% python3 -q
>>> import numpy as np
>>> import numpy.linalg as la
>>> np.set_printoptions(precision=4, suppress=True, linewidth=120)
>>> E = np.loadtxt("x.csv", delimiter=",")
>>> E
array([[ 0.3, -1. ,  0.9, -0.9,  0.3,  0.1, -1.5,  1.2, -0.3, -0.9, -0.1,  0.3, -0.1, -0.2,  0.4],
       [-0.2,  2.6, -0.5, -0.2, -0.9, -1.2, -1.8,  1.3,  2.3,  2.1,  0.2, -1.9, -2.5,  0.3, -1.4],
       [-0.1, -1.4, -1.5,  0.2, -0.2,  0.4, -0.2, -0.6, -0.2,  0.4,  1.1,  0.1,  1.2, -0.6,  0.2],
       [-0.4, -0.6,  0. ,  1.7, -0.3, -0.6,  0.1, -1.6,  0.3,  0.4, -0.1, -1.3,  0.2, -0.3, -1.4],
       [-0.6, -0.4, -1.6, -1.4,  0.5,  1.2, -0.3,  0.3,  0.2,  0.1,  0.3,  0.2,  0.7,  0. ,  0. ],
       [ 0. ,  0. , -0.1,  2. ,  0.6, -0.1, -0.2, -1.1, -0.7,  0.3,  0.1, -1.7, -1.7, -0.6, -1.4],
       [-1.2, -0.7,  1.9, -1.8,  0.5,  1.1, -1.2, -0.3, -1.1,  0. ,  1.1, -0.1,  0.3,  0.7, -0.3],
       [-1.8,  1. ,  0.9, -0.6, -0.7, -0.3, -0.3,  1. , -0.3, -0.2,  0.1,  2.2,  0.3,  0.2,  0.3],
       [ 1.7,  0.4,  0.8, -0.8, -2. , -0.6, -0.2,  0.2,  1.3,  0.8, -0.1,  2.1, -1.4, -0.6,  1.1],
       [-0.3, -0.6,  1.4, -1.2, -0.4, -2.6, -1.3,  1.3,  1.3,  1. ,  1.5, -0.4,  0.5, -0.2,  0. ],
       [ 0.6, -0.7, -1.3,  2. , -0.4,  0.1, -1.1, -1.8,  0.3,  1.2,  1. ,  2. ,  1.2, -1. , -0.6],
       [-1. ,  1.4, -1.5,  1.4, -0.9,  0. , -1.2, -1. , -0.9, -0.9, -1.1, -0.9,  1.4, -1.1,  1.9]])
>>> Uu, sigma = la.svd(E)
Traceback (most recent call last):
  File "<python-input-5>", line 1, in <module>
    Uu, sigma = la.svd(E)
    ^^^^^^^^^
ValueError: too many values to unpack (expected 2)
>>> Uu, sigma, VT = la.svd(E, full_matrices=False)
>>> sigma / sigma[0]
array([1.    , 0.9255, 0.7378, 0.6547, 0.5979, 0.4861, 0.437 , 0.3725, 0.2638, 0.1714, 0.1519, 0.0726])
>>> np.round(VT @ VT.T, 4) + 0
array([[1., 0., 0., 0., 0., 0., 0., 0., 0., 0., 0., 0.],
       [0., 1., 0., 0., 0., 0., 0., 0., 0., 0., 0., 0.],
       [0., 0., 1., 0., 0., 0., 0., 0., 0., 0., 0., 0.],
       [0., 0., 0., 1., 0., 0., 0., 0., 0., 0., 0., 0.],
       [0., 0., 0., 0., 1., 0., 0., 0., 0., 0., 0., 0.],
       [0., 0., 0., 0., 0., 1., 0., 0., 0., 0., 0., 0.],
       [0., 0., 0., 0., 0., 0., 1., 0., 0., 0., 0., 0.],
       [0., 0., 0., 0., 0., 0., 0., 1., 0., 0., 0., 0.],
       [0., 0., 0., 0., 0., 0., 0., 0., 1., 0., 0., 0.],
       [0., 0., 0., 0., 0., 0., 0., 0., 0., 1., 0., 0.],
       [0., 0., 0., 0., 0., 0., 0., 0., 0., 0., 1., 0.],
       [0., 0., 0., 0., 0., 0., 0., 0., 0., 0., 0., 1.]])
>>> th = np.radians(180)
>>> Rm = np.eye(15)
>>> Rm[12, 12] = Rm[6, 6] = np.cos(th)
>>> Rm[12, 6], Rm[6, 12] = -np.sin(th), np.sin(th)
>>> other = E @ Rm.T
>>> round(la.det(Rm), 4), np.trace(Rm)
(np.float64(1.0), np.float64(11.0))
>>> rng = np.random.default_rng(5223)
>>> other = E + rng.integers(-2, 3, (12, 11)) @ rng.integers(-2, 3, (11, 15))
>>> other
array([[ 14.3,  10. ,  -1.1,  -5.9,  -6.7,  -0.9,   9.5,   4.2,  -5.3,  14.1,  13.9,  -7.7,  -1.1,   0.8,   6.4],
       [ 16.8,  16.6,   8.5, -11.2,  -6.9,  -0.2,  14.2,  11.3,   7.3,   2.1,   8.2,  -5.9,  -5.5,   6.3,  -5.4],
       [ -5.1,  -7.4,  -1.5,  -4.8,   3.8,   3.4,  -2.2,  -3.6,  -4.2,   0.4,  11.1,  -7.9,  -1.8,  -9.6,  -0.8],
       [ -3.4, -10.6,  -3. ,   3.7,  -1.3,   6.4, -10.9,  -3.6,   3.3,  -3.6,  -3.1,  -3.3,  -0.8,  -0.3, -14.4],
       [ 13.4,  11.6,   0.4, -13.4,  -2.5,  -4.8,  11.7,   4.3,  -9.8,  -5.9,   3.3,  -1.8,   5.7,  -1. ,   4. ],
       [  3. ,  -1. ,  -1.1,  -6. ,  -4.4,  12.9,  -2.2,  -4.1,   5.3,   3.3,   0.1,  -7.7,  -5.7,   4.4,  -4.4],
       [  6.8,  -0.7,  -0.1,  -0.8,  -8.5,   1.1,   1.8,  -2.3,   2.9,  16. ,  -3.9,   2.9,  -5.7,   7.7,   1.7],
       [  2.2,  11. ,   2.9,  -3.6,  -5.7, -11.3,   5.7,   1. ,  -9.3,  -6.2,  13.1,  -1.8,  10.3, -17.8,  -2.7],
       [ 16.7,   8.4,  10.8,  -7.8,  -9. ,  -1.6,   7.8,   7.2,  10.3,  10.8,  -0.1,   5.1,  -7.4,   8.4,   0.1],
       [  4.7,   3.4,   3.4,  -3.2,  -1.4,  -6.6,  -6.3,   0.3,  -2.7,  10. ,  -1.5,   5.6,   3.5,  -1.2,   7. ],
       [  4.6,   8.3,  -1.3,   1. , -11.4,  -5.9,   6.9,  -2.8,   2.3,   0.2,   7. ,  -3. ,   7.2,  -3. ,   3.4],
       [  4. ,  -3.6,  -2.5,   3.4,   3.1,   8. ,   0.8,   4. ,   3.1,   9.1,  -7.1,   2.1, -10.6,  13.9,  -0.1]])
>>> la.matrix_rank(other - E, tol=1e-8)
np.int64(11)
>>> np.round(la.svd(other - E, compute_uv=False), 4) + 0
array([61.4673, 49.0079, 27.5102, 24.5548, 18.0908, 14.495 , 13.8804, 11.384 ,  7.0387,  3.7308,  0.3753,  0.    ])
